$ ipython --no-banner

In [1]: import numpy as np

In [2]: import numpy.linalg as la

In [3]: np.set_printoptions(precision=3, suppress=True, linewidth=140)

In [4]: F = np.loadtxt("case11.csv", delimiter=",")

In [5]: F
Out[5]: 
array([[ 3., 12., 12.,  3., 15.,  0.,  3.,  6.,  3.],
       [ 0.,  0.,  0.,  0.,  0.,  0.,  0.,  0.,  0.],
       [ 1.,  4.,  4.,  1.,  5.,  0.,  1.,  2.,  1.],
       [ 0.,  0.,  0.,  0.,  0.,  0.,  0.,  0.,  0.]])

In [6]: left, sv, vt = la.svd(F)

In [7]: np.argmax(sv[:-1] / (sv[1:] + 1e-6)) + 1
Out[7]: np.int64(1)

In [8]: sv.round(3) + 0
Out[8]: array([25.495,  0.   ,  0.   ,  0.   ])

In [9]: Y = left[:, :1] @ np.diag(sv[:1]) @ vt[:1]

In [10]: la.matrix_rank(Y)
Out[10]: np.int64(1)

In [11]: round(la.norm(F - Y) / la.norm(F), 3)
Out[11]: np.float64(0.0)

In [12]: round(np.abs(F - Y).max(), 3)
Out[12]: np.float64(0.0)

In [13]: Y
Out[13]: 
array([[ 3., 12., 12.,  3., 15.,  0.,  3.,  6.,  3.],
       [ 0.,  0.,  0.,  0.,  0.,  0.,  0.,  0.,  0.],
       [ 1.,  4.,  4.,  1.,  5.,  0.,  1.,  2.,  1.],
       [ 0.,  0.,  0.,  0.,  0.,  0.,  0.,  0.,  0.]])

In [14]: print(np.round(la.norm(F, 2) / la.norm(F), 3))
1.0

In [15]: [round(float(x), 3) for x in la.svd(F, compute_uv=False)[:3]]
Out[15]: [25.495, 0.0, 0.0]

In [16]: F @ la.pinv(F) @ F
Out[16]: 
array([[ 3., 12., 12.,  3., 15.,  0.,  3.,  6.,  3.],
       [ 0.,  0.,  0.,  0.,  0.,  0.,  0.,  0.,  0.],
       [ 1.,  4.,  4.,  1.,  5.,  0.,  1.,  2.,  1.],
       [ 0.,  0.,  0.,  0.,  0.,  0.,  0.,  0.,  0.]])

In [17]: np.allclose(F[:-1].T @ la.lstsq(F[:-1].T, F[-1])[0], F[-1])
Out[17]: True

In [18]: rank = la.matrix_rank(F)

In [19]: print(rank)
1

In [20]: ns = la.svd(F)[2][rank:].T

In [21]: ns @ ns.T
Out[21]: 
array([[ 0.985, -0.062, -0.062, -0.015, -0.077,  0.   , -0.015, -0.031, -0.015],
       [-0.062,  0.754, -0.246, -0.062, -0.308,  0.   , -0.062, -0.123, -0.062],
       [-0.062, -0.246,  0.754, -0.062, -0.308,  0.   , -0.062, -0.123, -0.062],
       [-0.015, -0.062, -0.062,  0.985, -0.077,  0.   , -0.015, -0.031, -0.015],
       [-0.077, -0.308, -0.308, -0.077,  0.615,  0.   , -0.077, -0.154, -0.077],
       [ 0.   ,  0.   ,  0.   ,  0.   ,  0.   ,  1.   ,  0.   ,  0.   ,  0.   ],
       [-0.015, -0.062, -0.062, -0.015, -0.077,  0.   ,  0.985, -0.031, -0.015],
       [-0.031, -0.123, -0.123, -0.031, -0.154,  0.   , -0.031,  0.938, -0.031],
       [-0.015, -0.062, -0.062, -0.015, -0.077,  0.   , -0.015, -0.031,  0.985]])

In [22]: [int(la.matrix_rank(F[:i])) for i in range(1, len(F) + 1)]
Out[22]: [1, 1, 1, 1]
